$ ipython --no-banner

In [1]: import numpy as np

In [2]: np.set_printoptions(precision=2, suppress=True, linewidth=140, sign=" ")

In [3]: W0 = np.abs(np.array([[1, 2, 2, 2, 0, 1, 1],
   ...:     [-2, 0, 0, 1, -2, 0, -2],
   ...:     [1, 0, -2, -1, 2, 0, 1],
   ...:     [2, -1, 1, 2, 1, 2, 1],
   ...:     [-2, 1, 1, 1, -1, -2, 2],
   ...:     [1, 2, 2, -2, 1, 1, -2],
   ...:     [1, 0, 0, -1, -2, 2, -2]])) + np.eye(7)

In [4]: W0 = W0 / W0.sum(axis=1, keepdims=True)

In [5]: print(W0)
[[ 0.2   0.2   0.2   0.2   0.    0.1   0.1 ]
 [ 0.25  0.12  0.    0.12  0.25  0.    0.25]
 [ 0.12  0.    0.38  0.12  0.25  0.    0.12]
 [ 0.18  0.09  0.09  0.27  0.09  0.18  0.09]
 [ 0.18  0.09  0.09  0.09  0.18  0.18  0.18]
 [ 0.08  0.17  0.17  0.17  0.08  0.17  0.17]
 [ 0.11  0.    0.    0.11  0.22  0.22  0.33]]

In [6]: # rows sum to 1

In [7]: x0 = np.array([1, 2, 3, 3, 1, 0, 3])

In [8]: rhs = W0 @ x0

In [9]: b, lr = np.zeros(7), 1 / np.linalg.norm(W0, 2) ** 2

In [10]: for i in range(30):
    ...:     b -= lr * W0.T @ (W0 @ b - rhs)
    ...:     if i % 5 == 0: print(i, round(np.linalg.norm(W0 @ b - rhs), 2))
    ...: 
0 0.6
5 0.34
10 0.24
15 0.2
20 0.19
25 0.18

In [11]: print(np.round(np.linalg.cond(W0), 2))
18.79

In [12]: x0 = np.array([1, 3, 1, 0, 0, 2, 3])

In [13]: h = np.maximum(W0 @ x0, 0)

In [14]: print(np.maximum(W0 @ (3 * x0), 0))
[ 4.5   4.12  2.62  3.55  4.36  4.75  4.67]

In [15]: print(np.tanh(W0 @ x0))
[ 0.91  0.88  0.7   0.83  0.9   0.92  0.91]

In [16]: print(np.maximum(W0 @ x0, 0) - np.maximum(-W0 @ x0, 0))
[ 1.5   1.38  0.88  1.18  1.45  1.58  1.56]

In [17]: print(np.flatnonzero(h > 1e-9))
[ 0  1  2  3  4  5  6]

In [18]: print(h)
[ 1.5   1.38  0.88  1.18  1.45  1.58  1.56]

In [19]: E = np.loadtxt("run13.csv", delimiter=",")

In [20]: print(E)
[[  2.   3.   4.]
 [  5.   6.   7.]
 [  8.   9.  10.]]

In [21]: print((W0 - W0.T) / 2)
[[ 0.   -0.02  0.04  0.01 -0.09  0.01 -0.01]
 [ 0.02  0.    0.    0.02  0.08 -0.08  0.12]
 [-0.04  0.    0.    0.02  0.08 -0.08  0.06]
 [-0.01 -0.02 -0.02  0.    0.    0.01 -0.01]
 [ 0.09 -0.08 -0.08  0.    0.    0.05 -0.02]
 [-0.01  0.08  0.08 -0.01 -0.05  0.   -0.03]
 [ 0.01 -0.12 -0.06  0.01  0.02  0.03  0.  ]]

In [22]: np.linalg.determinant(W0)
AttributeError: module 'numpy.linalg' has no attribute 'determinant'


In [23]: print(round(float(np.linalg.det(W0)), 2))
0.0

In [24]: print(np.round(np.abs(np.linalg.eigvals(W0)).max(), 2))
1.0
